$ ipython --no-banner

In [1]: import numpy as np

In [2]: import numpy.linalg as la

In [3]: np.set_printoptions(precision=4, suppress=True, linewidth=160)

In [4]: tidy = lambda a: np.round(a, 4) + 0

In [5]: A = np.load("out10.npy")

In [6]: print(A)
[[ 1.8    -1.5     1.3   ]
 [-0.6396 -1.6638  1.4803]
 [-1.2     2.2    -0.4   ]
 [-0.7    -1.2     1.3   ]]

In [7]: other = np.c_[A[:, :2] @ np.array([[5, 5], [5, 3]]), np.array([1, 2, 2, -2])]

In [8]: print(tidy(other))
[[  1.5      4.5      1.    ]
 [-11.517   -8.1894   2.    ]
 [  5.       0.6      2.    ]
 [ -9.5     -7.1     -2.    ]]

In [9]: print(la.matrix_rank(other))
3

In [10]: print(la.matrix_rank(np.c_[A, other]))
4

In [11]: print(tidy(la.norm(la.qr(A)[0].T @ other, axis=0) ** 2 / ((other ** 2).sum(axis=0) + 1e-12)))
[1.     1.     0.2849]

In [12]: print(tidy(la.norm(other - A @ la.lstsq(A, other)[0], axis=0)))
[0.    0.    3.049]

In [13]: Q, V = la.qr(A[:, :2])[0], la.qr(A[:, 2:])[0]

In [14]: s = la.svd(Q.T @ V, compute_uv=False)

In [15]: print(tidy(np.degrees(np.arccos(s.clip(0, 1)))))
[28.413]

In [16]: print((s > 0.9).sum())
0

In [17]: m1 = np.array([[0.0, 0.0, -1.0, 0.0],
    ...:     [0.0, 0.0, 0.0, -1.0],
    ...:     [-1.0, 0.0, 0.0, 0.0],
    ...:     [0.0, -1.0, 0.0, 0.0]])

In [18]: P = np.triu(np.array([[-5, -1, 3, -4], [0, 1, -3, 2], [5, 5, -4, 2], [4, -1, 2, -3]]), 1) + np.eye(4)

In [19]: other = P @ m1 @ la.inv(P)

In [20]: print(tidy(np.poly(other)))
[ 1.  0. -2.  0.  1.]

In [21]: print(la.matrix_rank(other))
4

In [22]: print(np.trace(other), np.trace(m1))
0.0 0.0

In [23]: print(tidy(la.det(other)))
1.0

In [24]: feats = np.load("x.npy")

In [25]: print(feats)
[[6. 0. 5.]
 [0. 6. 0.]
 [5. 0. 6.]]

In [26]: print(feats - feats[0])
[[ 0.  0.  0.]
 [-6.  6. -5.]
 [-1.  0.  1.]]

In [27]: print(feats.sum(axis=0))
[11.  6. 11.]

In [28]: print(tidy(la.norm(feats)))
12.5698

In [29]: print(feats.shape)
(3, 3)

In [30]: print(tidy(la.svd(feats, compute_uv=False)))
[11.  6.  1.]

In [31]: print(np.unravel_index(np.abs(feats).argmax(), feats.shape))
(np.int64(0), np.int64(0))

In [32]: data = np.load("test6.npy")

In [33]: print(data)
[[ -7.7456  -3.2502  15.3692]
 [ -6.0703   0.9935  11.4738]
 [ -3.7364   4.5943   6.8379]
 [ -3.268    4.9283   6.0226]
 [ -2.492    5.1316   4.7547]
 [ -2.36     5.1179   4.5487]
 [ -2.3397   5.1144   4.5172]
 [ -2.0009   5.0005   4.0014]
 [ -1.8382   4.9058   3.7589]
 [ -0.8403   3.6041   2.2971]
 [ -0.4891   2.717    1.7308]
 [ -0.0012   0.103    0.0987]
 [ -0.0093  -0.2477  -0.282 ]
 [ -0.0518  -0.4975  -0.7038]
 [ -1.8837   4.4834  -7.5937]
 [ -4.7249  20.1885 -18.1351]
 [ -6.5238  32.6501 -25.5305]
 [ -6.6937  33.9076 -26.257 ]
 [ -7.8173  42.5449 -31.1803]]

In [34]: Q, R = la.qr(data)

In [35]: print(tidy(Q @ R))
[[ -7.7456  -3.2502  15.3692]
 [ -6.0703   0.9935  11.4738]
 [ -3.7364   4.5943   6.8379]
 [ -3.268    4.9283   6.0226]
 [ -2.492    5.1316   4.7547]
 [ -2.36     5.1179   4.5487]
 [ -2.3397   5.1144   4.5172]
 [ -2.0009   5.0005   4.0014]
 [ -1.8382   4.9058   3.7589]
 [ -0.8403   3.6041   2.2971]
 [ -0.4891   2.717    1.7308]
 [ -0.0012   0.103    0.0987]
 [ -0.0093  -0.2477  -0.282 ]
 [ -0.0518  -0.4975  -0.7038]
 [ -1.8837   4.4834  -7.5937]
 [ -4.7249  20.1885 -18.1351]
 [ -6.5238  32.6501 -25.5305]
 [ -6.6937  33.9076 -26.257 ]
 [ -7.8173  42.5449 -31.1803]]

In [36]: print(tidy(Q.T @ Q))
[[1. 0. 0.]
 [0. 1. 0.]
 [0. 0. 1.]]

In [37]: print(tidy(R))
[[ 17.9281 -53.0287  22.3849]
 [  0.      42.975  -49.2935]
 [  0.       0.     -17.9626]]

In [38]: other = np.array([[0, 1], [-3, -2], [3, 2]])

In [39]: print(np.vstack([data, other.T]).shape)
(21, 3)

In [40]: other = np.array([[0], [1]])

In [41]: W2 = np.array([[2, 1]])

In [42]: arr = other @ W2

In [43]: print(arr)
[[0 0]
 [2 1]]

In [44]: print(np.argsort(-la.norm(arr, axis=0).round(6), kind="stable")[:3])
[0 1]

In [45]: print(la.cond(arr) > 100)
True

In [46]: print([round(float(x), 4) for x in la.svd(arr, compute_uv=False)[:3]])
[2.2361, 0.0]

In [47]: print(la.matrix_rank(arr - arr[0, 0] * np.eye(2)))
1

In [48]: print(tidy(np.sort(la.eigvals(arr))))
[0. 1.]

In [49]: print(la.matrix_power(arr - np.diag(np.diag(arr)), 2))
[[0 0]
 [0 0]]

In [50]: print(tidy(la.norm(arr) ** 2 / la.norm(arr, 2) ** 2))
1.0

In [51]: print(tidy(la.norm(arr, axis=0)))
[2. 1.]

In [52]: print(tidy(la.norm(arr, 1)), tidy(la.norm(arr, np.inf)))
2.0 3.0

In [53]: print(arr[1] @ arr[0])
0

In [54]: print(tidy(la.norm(arr[1], 1)), tidy(la.norm(arr[1], np.inf)))
3.0 2.0

In [55]: print(tidy(la.norm(arr, 2)))
2.2361

In [56]: print(tidy(la.norm(arr, "nuc")))
2.2361

In [57]: print(tidy(la.norm(arr, axis=1)))
[0.     2.2361]
